% python3 -q
>>> import numpy as np
>>> from numpy import linalg as LA
>>> np.set_printoptions(suppress=True, linewidth=200)
>>> def tidy(a):
...     return np.round(a, 2) + 0
... 
>>> rng = np.random.default_rng(59612)
>>> A = np.array([[-1, 1, 8, -3], [-8, -7, -2, -8], [9, 8, 3, -5]]) * (rng.random((3, 4)) < 0.3)
>>> A
array([[0, 1, 0, 0],
       [0, 0, 0, 0],
       [0, 0, 3, 0]])
>>> # null space of dimension 2
>>> x = np.array([0, 0, 2, 1])
>>> np.sign((A @ x).round(6))
array([0, 0, 1])
>>> LA.norm(A @ x) <= LA.norm(A, 2) * LA.norm(x) + 1e-9
np.True_
>>> np.einsum("ij,j->i", A, x)
array([0, 0, 6])
>>> (A @ x).argmax()
np.int64(2)
>>> A * x
array([[0, 0, 0, 0],
       [0, 0, 0, 0],
       [0, 0, 6, 0]])
>>> [round(float(x), 2) for x in LA.svd(A, compute_uv=False)[:3]]
[3.0, 1.0, 0.0]
>>> LA.cond(A) > 100
np.True_
>>> LA.matrix_rank(A, rtol=0.1)
np.int64(2)
>>> np.argsort(-LA.norm(A, axis=0).round(6), kind="stable")[:3]
array([2, 1, 0])
>>> theta = np.radians(72)
>>> R = np.eye(4)
>>> R[1, 1] = R[0, 0] = np.cos(theta)
>>> R[1, 0], R[0, 1] = -np.sin(theta), np.sin(theta)
>>> tidy(R)
array([[ 0.31,  0.95,  0.  ,  0.  ],
       [-0.95,  0.31,  0.  ,  0.  ],
       [ 0.  ,  0.  ,  1.  ,  0.  ],
       [ 0.  ,  0.  ,  0.  ,  1.  ]])
>>> Y = A @ R.T
>>> tidy(LA.svd(A, compute_uv=False)), tidy(LA.svd(Y, compute_uv=False))
(array([3., 1., 0.]), array([3., 1., 0.]))
>>> tidy(np.abs(Y - A).max(axis=0))
array([0.95, 0.69, 0.  , 0.  ])
>>> np.allclose(LA.norm(A, axis=1), LA.norm(Y, axis=1))
True
>>> tidy(Y)
array([[0.95, 0.31, 0.  , 0.  ],
       [0.  , 0.  , 0.  , 0.  ],
       [0.  , 0.  , 3.  , 0.  ]])
>>> left, sig, Vt = LA.svd(A)
>>> V = Vt[:(sig > 1e-8).sum()]
>>> x = A[1] + -3 * A[2] + rng.integers(2) * np.eye(4)[1]
>>> x
array([ 0.,  1., -9.,  0.])
>>> np.diag(V.T @ V)
array([0., 1., 1., 0.])
>>> np.allclose(V.T @ V @ x, x)
True
